% python3 -q
>>> import numpy as np
>>> np.set_printoptions(precision=2, suppress=True, linewidth=200)
>>> rd = lambda a: np.round(a, 2) + 0
>>> data = np.load("run15.npy")
>>> print(data)
[[4. 0. 0.]
 [0. 3. 0.]
 [0. 0. 3.]]
>>> L = np.linalg.cholesky(data)
>>> print(rd(np.diag(L) ** 2))
[4. 3. 3.]
>>> print(data / np.sqrt(np.outer(np.diag(data), np.diag(data))))
[[1. 0. 0.]
 [0. 1. 0.]
 [0. 0. 1.]]
>>> w, evecs = np.linalg.eigvalsh(data)
Traceback (most recent call last):
  File "<python-input-8>", line 1, in <module>
    w, evecs = np.linalg.eigvalsh(data)
    ^^^^^^^^
ValueError: too many values to unpack (expected 2)
>>> w, evecs = np.linalg.eigh(data)
>>> print(np.abs(evecs[:, -1]).round(6).argmax())
0
>>> print(w.sum(), np.trace(data))
10.0 10.0
>>> print(rd(np.linalg.eigvalsh(data @ data)))
[ 9.  9. 16.]
>>> print(np.abs(evecs[:, -1]))
[1. 0. 0.]
>>> print(np.unique(w.round(6) + 0, return_counts=True)[1])
[2 1]
>>> w, evecs = np.linalg.eig(data)
>>> print(rd(np.sort(np.linalg.eigvals(data.T))))
[3. 3. 4.]
>>> print(rd(np.sort(np.linalg.eigvals(np.linalg.inv(data)))))
[0.25 0.33 0.33]
>>> out = data / np.sqrt((data ** 2).mean(axis=1, keepdims=True))
>>> print(np.linalg.matrix_rank(data - data.mean(axis=1, keepdims=True)))
2
>>> print(rd(out[2]))
[0.   0.   1.73]
>>> hat = np.triu(np.array([[0, -3, 3], [-2, 1, -3], [2, 3, -2]]), 1) + np.eye(3)
>>> out = hat @ data @ np.linalg.inv(hat)
>>> print(out)
[[4. 3. 6.]
 [0. 3. 0.]
 [0. 0. 3.]]
>>> print(rd(np.linalg.det(out)))
36.0
>>> print(np.trace(out), np.trace(data))
10.0 10.0
>>> F = np.load("block0.npy")
>>> print(F)
[[-0.54 -0.76  0.64 -0.38]
 [-0.53 -0.8   0.71 -0.55]
 [ 0.99 -0.78  0.9  -0.97]
 [ 0.89 -0.48  0.64 -0.8 ]
 [-0.98  0.06 -0.42  0.54]
 [ 0.96 -0.58  0.75 -0.85]
 [-0.83  0.87 -0.91  0.97]
 [ 0.99 -0.77  0.9  -0.97]
 [ 0.56 -0.09  0.2  -0.29]
 [-1.    0.1  -0.75  0.97]
 [ 0.6   0.68 -0.56  0.51]
 [ 0.98 -0.2   0.54 -0.76]
 [-0.54 -0.32  0.2  -0.15]
 [-0.72 -0.49  0.29  0.  ]
 [-0.97 -0.58  0.17  0.4 ]
 [-0.94  0.45 -0.66  0.85]
 [ 0.97 -0.45  0.68 -0.79]
 [-1.    0.68 -0.92  0.98]
 [-0.99 -0.09 -0.41  0.72]
 [-0.02  0.11 -0.13  0.26]
 [ 0.45  0.41 -0.29  0.2 ]
 [-0.54  0.07 -0.21  0.45]
 [-0.86  0.69 -0.79  0.92]
 [ 0.93  0.2   0.12 -0.32]
 [-0.6  -0.49  0.35 -0.32]
 [ 0.48  0.71 -0.62  0.59]
 [ 1.    0.4   0.33 -0.74]]
>>> x0 = np.array([-2, 3, -2, -3])
>>> rhs = F @ x0
>>> print(rd(np.linalg.pinv(F) @ F))
[[1. 0. 0. 0.]
 [0. 1. 0. 0.]
 [0. 0. 1. 0.]
 [0. 0. 0. 1.]]
>>> try:
...     np.linalg.solve(F, rhs)
... except np.linalg.LinAlgError as e:
...     print("failed:", e)
... 
failed: Last 2 dimensions of the array must be square
>>> rng = np.random.default_rng(51)
>>> rhs = rhs + 0.02 * rng.normal(size=27)
>>> print(rd(rhs))
[-1.35 -1.12 -3.21 -2.07  1.35 -2.63  3.16 -3.14 -0.93  0.87  0.42 -1.35  0.18 -0.57 -1.34  1.97 -2.25  2.95  0.38 -0.16  0.29  0.39  2.58 -0.55 -0.03  0.67  0.77]
>>> coef, *_ = np.linalg.lstsq(F, rhs)
>>> print([round(float(np.linalg.norm(np.linalg.solve(F.T @ F + lam * np.eye(4), F.T @ rhs))), 2) for lam in (0, 1, 10, 100)])
[5.06, 2.16, 1.12, 0.35]
>>> print(rd(F.T @ (rhs - F @ coef)))
[0. 0. 0. 0.]
>>> print(rd(np.linalg.norm(rhs - F @ coef)))
0.1
>>> print(coef.round())
[-2.  3. -2. -3.]
